$ python -q
>>> import numpy as np
>>> np.set_printoptions(precision=2, suppress=True, linewidth=100)
>>> mat = np.loadtxt("sample3.csv", delimiter=",")
>>> mat
array([[ 5.84,  3.66, -0.67,  5.41,  1.09, -1.24,  4.53,  7.2 ,  3.15],
       [ 5.33,  4.47,  2.87,  3.44,  4.21,  1.38,  5.09,  9.72,  2.41],
       [ 6.53,  3.33, -0.6 ,  6.26,  2.25, -0.46,  2.97, 10.36,  3.05],
       [ 6.33,  1.83, -0.25,  7.06,  1.12, -0.79,  3.1 ,  9.58,  3.18],
       [ 6.81,  1.63,  1.72,  6.47,  3.98,  0.22,  2.97,  8.27,  2.47],
       [ 5.69,  2.13, -0.4 ,  5.29,  4.58,  1.33,  3.82,  8.31,  2.98],
       [ 5.78,  4.21, -0.77,  6.25,  4.32,  0.24,  4.94,  7.26,  3.4 ],
       [ 6.4 ,  3.4 , -0.9 ,  5.97,  2.41, -0.6 ,  3.57,  9.14,  3.22],
       [ 3.95,  1.11, -0.1 ,  4.37,  0.58,  0.8 ,  3.71,  9.53,  3.64],
       [ 4.37,  4.09, -0.56,  4.54,  4.39,  0.79,  2.96,  8.59,  3.8 ],
       [ 6.31,  4.2 ,  0.28,  7.44,  2.15, -0.9 ,  3.21,  8.06,  3.42],
       [ 4.05,  1.57, -1.87,  7.08,  2.67, -0.61,  3.28,  8.44,  3.45],
       [ 5.42,  3.56,  0.47,  6.93,  4.41,  0.54,  2.41,  9.39,  4.12],
       [ 5.67,  2.68,  1.31,  5.56,  2.08, -0.15,  1.52,  8.36,  2.2 ],
       [ 6.03,  4.37,  0.27,  4.68,  3.53,  0.82,  4.32,  9.  ,  3.53],
       [ 5.8 ,  1.55, -1.18,  3.51,  3.18,  0.14,  4.37, 10.39,  3.31],
       [ 5.01,  3.75,  0.32,  6.58,  4.1 ,  2.06,  3.81,  7.42,  2.84],
       [ 5.58,  4.11,  0.57,  6.43,  3.24, -0.77,  2.23, 10.26,  1.81],
       [ 6.1 ,  4.35, -0.1 ,  5.32,  2.54, -0.71,  4.27,  7.91,  4.1 ],
       [ 6.95,  3.62, -0.95,  6.79,  4.09, -0.63,  3.7 ,  8.46,  4.45],
       [ 6.06,  3.47,  0.53,  6.22,  3.64,  0.68,  2.85,  9.23,  2.34]])
>>> labels = mat[:, 3] > np.median(mat[:, 3])
>>> u = mat[labels].mean(axis=0) - mat[~labels].mean(axis=0)
>>> ((mat - mat.mean(axis=0)) @ u > 0).astype(int)
array([0, 0, 1, 1, 1, 0, 1, 1, 0, 0, 1, 1, 1, 1, 0, 0, 1, 1, 0, 1, 1])
>>> round((((mat - mat.mean(axis=0)) @ u > 0) == labels).mean(), 2)
np.float64(0.86)
>>> np.argsort(-np.abs(u).round(6), kind="stable")
array([3, 6, 5, 0, 4, 2, 7, 8, 1])
>>> u
array([ 0.31, -0.03, -0.21,  1.79,  0.3 , -0.4 , -0.47, -0.1 ,  0.07])
>>> M = np.loadtxt("w.csv", delimiter=",")
>>> M
array([[-2.,  1.,  0.,  0.,  0.,  0.,  0.,  0.],
       [ 0., -2.,  1.,  0.,  0.,  0.,  0.,  0.],
       [ 0.,  0., -2.,  1.,  0.,  0.,  0.,  0.],
       [ 0.,  0.,  0., -2.,  1.,  0.,  0.,  0.],
       [ 0.,  0.,  0.,  0., -2.,  1.,  0.,  0.],
       [ 0.,  0.,  0.,  0.,  0., -2.,  1.,  0.],
       [ 0.,  0.,  0.,  0.,  0.,  0., -2.,  1.],
       [ 0.,  0.,  0.,  0.,  0.,  0.,  0., -2.]])
>>> Y = M / np.sqrt((M ** 2).mean(axis=1, keepdims=True))
>>> np.linalg.matrix_rank(M - M.mean(axis=1, keepdims=True))
np.int64(7)
>>> np.linalg.matrix_rank(Y) == np.linalg.matrix_rank(M)
np.True_
>>> M - M.mean(axis=1, keepdims=True)
array([[-1.88,  1.12,  0.12,  0.12,  0.12,  0.12,  0.12,  0.12],
       [ 0.12, -1.88,  1.12,  0.12,  0.12,  0.12,  0.12,  0.12],
       [ 0.12,  0.12, -1.88,  1.12,  0.12,  0.12,  0.12,  0.12],
       [ 0.12,  0.12,  0.12, -1.88,  1.12,  0.12,  0.12,  0.12],
       [ 0.12,  0.12,  0.12,  0.12, -1.88,  1.12,  0.12,  0.12],
       [ 0.12,  0.12,  0.12,  0.12,  0.12, -1.88,  1.12,  0.12],
       [ 0.12,  0.12,  0.12,  0.12,  0.12,  0.12, -1.88,  1.12],
       [ 0.25,  0.25,  0.25,  0.25,  0.25,  0.25,  0.25, -1.75]])
>>> M @ M
array([[ 4., -4.,  1.,  0.,  0.,  0.,  0.,  0.],
       [ 0.,  4., -4.,  1.,  0.,  0.,  0.,  0.],
       [ 0.,  0.,  4., -4.,  1.,  0.,  0.,  0.],
       [ 0.,  0.,  0.,  4., -4.,  1.,  0.,  0.],
       [ 0.,  0.,  0.,  0.,  4., -4.,  1.,  0.],
       [ 0.,  0.,  0.,  0.,  0.,  4., -4.,  1.],
       [ 0.,  0.,  0.,  0.,  0.,  0.,  4., -4.],
       [ 0.,  0.,  0.,  0.,  0.,  0.,  0.,  4.]])
>>> print([int(np.linalg.matrix_rank(np.linalg.matrix_power(M, p))) for p in range(1, 9)])
[8, 8, 8, 8, 8, 8, 8, 8]
>>> J = np.load("case11.npy")
>>> J
array([[ -6.73,  -2.46,  10.97,   9.31,   1.13,  -1.57,   6.83, -12.69],
       [ -5.84,   3.08,   6.98,  14.54,  -0.74,   1.61,  14.23,  -8.42],
       [ -3.03,   1.54,   4.62,   1.06,  -3.45,  -4.2 ,   4.43,   2.69],
       [ -5.45,  -3.28,   8.34,   7.69,   2.95,  -3.51,   3.79,  -8.8 ],
       [  7.69,   8.82, -14.62,  -6.3 ,  -5.54,   4.26,  -2.12,  21.12],
       [-14.18,  -7.57,  23.03,  21.75,   7.89,  -5.56,  16.29, -32.29],
       [ -1.31,   1.34,   0.52,   3.04,  -0.53,   0.08,   3.44,   0.29],
       [  0.05,   5.72,  -2.87,  -0.47,  -5.22,  -0.61,   4.3 ,  11.81],
       [ -6.2 ,   6.72,   9.36,  11.01,  -7.29,   0.44,  13.53,   3.65],
       [  5.4 ,  -2.97,  -6.22,  -5.94,   3.05,   4.45,  -9.08,  -4.1 ],
       [ -5.82,  -6.73,   9.96,  12.27,   6.53,   1.46,   3.29, -24.73],
       [ -4.42,   8.27,   2.  ,   6.67,  -7.5 ,  -6.19,  12.96,  15.68],
       [ -4.22,   1.36,   5.61,  -0.46,  -1.5 , -10.42,   7.62,   6.9 ],
       [ -0.94,  -9.9 ,   2.62,   4.75,   6.84,   6.74, -11.33, -23.31],
       [ -2.71,  -1.24,   3.96,   0.52,   0.07,  -4.73,   1.24,  -0.28],
       [ -0.82,   7.4 ,  -3.18,   2.16,  -5.93,  -1.1 ,   8.22,  12.87],
       [  8.51,  -0.6 , -11.02,  -8.43,  -0.21,  10.38, -13.75,   0.68],
       [  1.78,   9.13,  -5.92,  -6.64, -11.72,  -2.78,  -0.8 ,  27.6 ],
       [ -0.08,   1.69,  -1.09,   1.66,   1.1 ,  -2.73,   5.68,   1.62],
       [ -2.27,  -1.37,   2.29,  -0.2 ,   3.31,  -7.88,   5.69,  -0.76],
       [ -3.64,  -2.71,   6.31,   4.36,   2.7 ,  -3.65,   4.1 ,  -8.65],
       [  4.08,  -1.51,  -7.1 ,  -8.03,   3.3 ,  -3.4 ,  -4.52,   3.92],
       [  5.64,  -2.04,  -4.83,  -9.25,   0.05,   4.67, -11.87,   0.96],
       [ -0.52,   4.05,  -1.23,   1.38,  -5.1 ,   1.08,   2.06,   8.43],
       [  1.92,   6.13,  -3.45,  -0.94,  -4.15,   1.22,   4.66,  11.08]])
>>> rng = np.random.default_rng(81200)
>>> Y = J + rng.integers(-2, 3, (25, 7)) @ rng.integers(-2, 3, (7, 8))
>>> print(Y)
[[ -2.73   0.54  -3.03  19.31  12.13  -2.57  14.83 -10.69]
 [ -1.84   6.08   8.98  16.54   4.26  -5.39  18.23 -10.42]
 [ -3.03   1.54  13.62  -1.94 -11.45  -1.2   -0.57  -1.31]
 [  7.55   5.72  13.34  14.69   0.95   2.49   8.79 -20.8 ]
 [  1.69   2.82 -19.62  -9.3   -6.54   2.26  -3.12  33.12]
 [-10.18  -8.57  16.03  24.75  14.89  -9.56  23.29 -32.29]
 [  4.69   6.34 -10.48   0.04  10.47   2.08  13.44  -3.71]
 [  4.05  15.72  -1.87  18.53  -3.22   0.39   3.3    9.81]
 [-10.2    5.72   7.36  11.01  -1.29  -5.56  14.53   7.65]
 [  3.4   -4.97  -1.22 -18.94   1.05  11.45 -10.08 -14.1 ]
 [-11.82 -18.73  16.96  -6.73  -1.47   0.46  -1.71 -26.73]
 [ -6.42   4.27   4.    -7.33 -11.5   -2.19  10.96  11.68]
 [-13.22  -5.64   4.61  -5.46  -2.5  -11.42   1.62   8.9 ]
 [ -0.94  -7.9    3.62   3.75  11.84   6.74  -8.33 -27.31]
 [ -4.71  -2.24  11.96  -9.48  -6.93   4.27  -3.76 -10.28]
 [  2.18   9.4  -11.18  -1.84   0.07   1.9   14.22  10.87]
 [  0.51  -0.6  -14.02 -15.43   3.79  13.38 -16.75   0.68]
 [  1.78  13.13  -1.92  -4.64 -15.72   1.22  -6.8   21.6 ]
 [ 10.92   6.69   6.91   5.66  -2.9    0.27   8.68 -10.38]
 [ -0.27   0.63  -3.71  -2.2    9.31  -9.88   9.69  -0.76]
 [ -4.64   0.29  16.31  12.36  -3.3   -0.65  -2.9  -14.65]
 [  4.08   2.49  -7.1   -8.03   0.3    1.6   -6.52   5.92]
 [  1.64  -2.04   1.17  -9.25  -3.95   2.67 -15.87   6.96]
 [ -1.52  10.05  -3.23   7.38  -6.1    3.08  -0.94  14.43]
 [ -1.08   2.13  -0.45  -1.94  -5.15   0.22   1.66   7.08]]
>>> np.linalg.matrix_rank(Y - J, tol=1e-8)
np.int64(7)
>>> np.round(np.linalg.svd(Y - J, compute_uv=False), 2) + 0
array([53.17, 43.83, 33.57, 17.88, 13.66,  9.76,  4.47,  0.  ])
>>> X = np.loadtxt("dump.csv", delimiter=",")
>>> X
array([[0., 0., 0., 1., 3., 1., 3., 2., 0., 0.],
       [0., 0., 3., 2., 1., 0., 2., 2., 0., 2.],
       [0., 3., 0., 0., 0., 0., 0., 0., 0., 0.],
       [1., 2., 0., 0., 0., 0., 0., 0., 0., 0.],
       [3., 1., 0., 0., 0., 0., 0., 0., 0., 0.],
       [1., 0., 0., 0., 0., 0., 0., 0., 0., 0.],
       [3., 2., 0., 0., 0., 0., 0., 0., 0., 0.],
       [2., 2., 0., 0., 0., 0., 0., 0., 0., 0.],
       [0., 0., 0., 0., 0., 0., 0., 0., 0., 0.],
       [0., 2., 0., 0., 0., 0., 0., 0., 0., 0.]])
>>> np.abs(np.diag(np.linalg.qr(X)[1])) > 1e-9
array([ True,  True,  True,  True, False, False, False, False, False, False])
>>> np.allclose(X[:-1].T @ np.linalg.lstsq(X[:-1].T, X[-1])[0], X[-1])
True
>>> A = np.load("a.npy")
>>> A
array([[ 2,  3,  0],
       [ 0, -1, -1],
       [ 0,  0,  2]])
>>> [int(np.linalg.matrix_rank(np.linalg.matrix_power(A, p))) for p in range(1, 4)]
[3, 3, 3]
>>> print(np.sort(np.linalg.eigvals(A)))
[-1.  2.  2.]
>>> np.linalg.matrix_rank(A - A[0, 0] * np.eye(3))
np.int64(2)
>>> np.linalg.matrix_power(A - np.diag(np.diag(A)), 3)
array([[0, 0, 0],
       [0, 0, 0],
       [0, 0, 0]])
>>> np.prod(np.diag(A)), np.round(np.linalg.det(A), 2)
(np.int64(-4), np.float64(-4.0))
>>> w, V = np.linalg.eig(A)
>>> A @ V[:, 0] - w[0] * V[:, 0]
array([0., 0., 0.])
>>> np.sort(np.linalg.eigvals(A.T))
array([-1.,  2.,  2.])
>>> np.prod(w)
np.float64(-4.0)
>>> np.sort(np.linalg.eigvals(np.linalg.inv(A)))
array([-1. ,  0.5,  0.5])
>>> arr = np.array([[-2, 2, 3, -2, 3],
...     [-8, -4, -3, -8, -3],
...     [1, 5, 6, 1, 6],
...     [-6, -2, -1, -6, -1],
...     [-7, -3, -2, -7, -2]])
>>> labels = rng.permutation(5)
>>> labels
array([2, 0, 1, 3, 4])
>>> Y = arr[labels][:, labels]
>>> Y
array([[ 6,  1,  5,  1,  6],
       [ 3, -2,  2, -2,  3],
       [-3, -8, -4, -8, -3],
       [-1, -6, -2, -6, -1],
       [-2, -7, -3, -7, -2]])
>>> print(np.allclose(Y, arr))
False
>>> np.round(np.sort(np.abs(np.linalg.eigvals(Y))), 2) + 0
array([0.  , 0.  , 0.  , 0.26, 7.74])
